% python3 -q
>>> import numpy as np
>>> from numpy import linalg as LA
>>> np.set_printoptions(suppress=True, linewidth=160)
>>> F = np.loadtxt("layer6.csv", delimiter=",")
>>> F
array([[ 0.,  2.,  0.],
       [ 2.,  1.,  0.],
       [ 6., 10.,  0.],
       [ 1., 11.,  0.],
       [ 0.,  2.,  0.],
       [ 0.,  0.,  0.],
       [ 0.,  0., 19.],
       [ 0.,  0.,  5.],
       [ 0.,  0.,  4.],
       [ 0.,  0.,  0.],
       [ 0.,  0.,  4.],
       [10., 19.,  0.],
       [ 0.,  2.,  0.],
       [10., 19.,  0.],
       [16.,  8.,  0.],
       [ 0.,  0.,  0.],
       [16.,  8.,  0.],
       [ 0.,  0.,  5.],
       [ 0.,  0.,  5.],
       [ 0.,  2.,  0.],
       [ 2.,  1.,  0.],
       [11.,  9.,  0.],
       [ 0.,  0.,  5.],
       [ 0.,  0.,  4.],
       [ 0.,  0., 24.]])
>>> # rows 0 and 4 are equal
>>> cen = F - F.mean(axis=0)
>>> Uu, s, VT = LA.svd(cen, full_matrices=False)
>>> LA.matrix_rank(cen)
np.int64(3)
>>> (np.sign(Uu[:, 0]) == np.sign(Uu[0, 0])).astype(int)
array([1, 1, 0, 0, 1, 1, 1, 1, 1, 1, 1, 0, 1, 0, 0, 1, 0, 1, 1, 1, 1, 0, 1, 1, 1])
>>> s.round(3)
array([38.497, 25.569, 14.132])
>>> np.round(np.abs(VT[-1]), 3)
array([0.75, 0.66, 0.03])
>>> np.abs(Uu[:, 0]).argmax()
np.int64(11)
>>> np.round(s ** 2 / (s ** 2).sum(), 3)
array([0.635, 0.28 , 0.086])
>>> np.abs(VT[0]).argmax()
np.int64(1)
>>> D = LA.norm(F[:, None] - F[None], axis=-1)
>>> D[:5, :5].round(3)
array([[ 0.   ,  2.236, 10.   ,  9.055,  0.   ],
       [ 2.236,  0.   ,  9.849, 10.05 ,  2.236],
       [10.   ,  9.849,  0.   ,  5.099, 10.   ],
       [ 9.055, 10.05 ,  5.099,  0.   ,  9.055],
       [ 0.   ,  2.236, 10.   ,  9.055,  0.   ]])
>>> np.round(LA.norm(F - F.mean(axis=0), axis=1), 3)
array([ 4.567,  4.188,  7.562,  8.078,  4.567,  5.648, 16.7  ,  5.186,  4.889,  5.648,  4.889, 17.053,  4.567, 17.053, 14.036,  5.648, 14.036,  5.186,  5.186,
        4.567,  4.188, 10.055,  5.186,  4.889, 21.538])
>>> np.unravel_index(D.round(6).argmax(), D.shape)
(np.int64(11), np.int64(24))
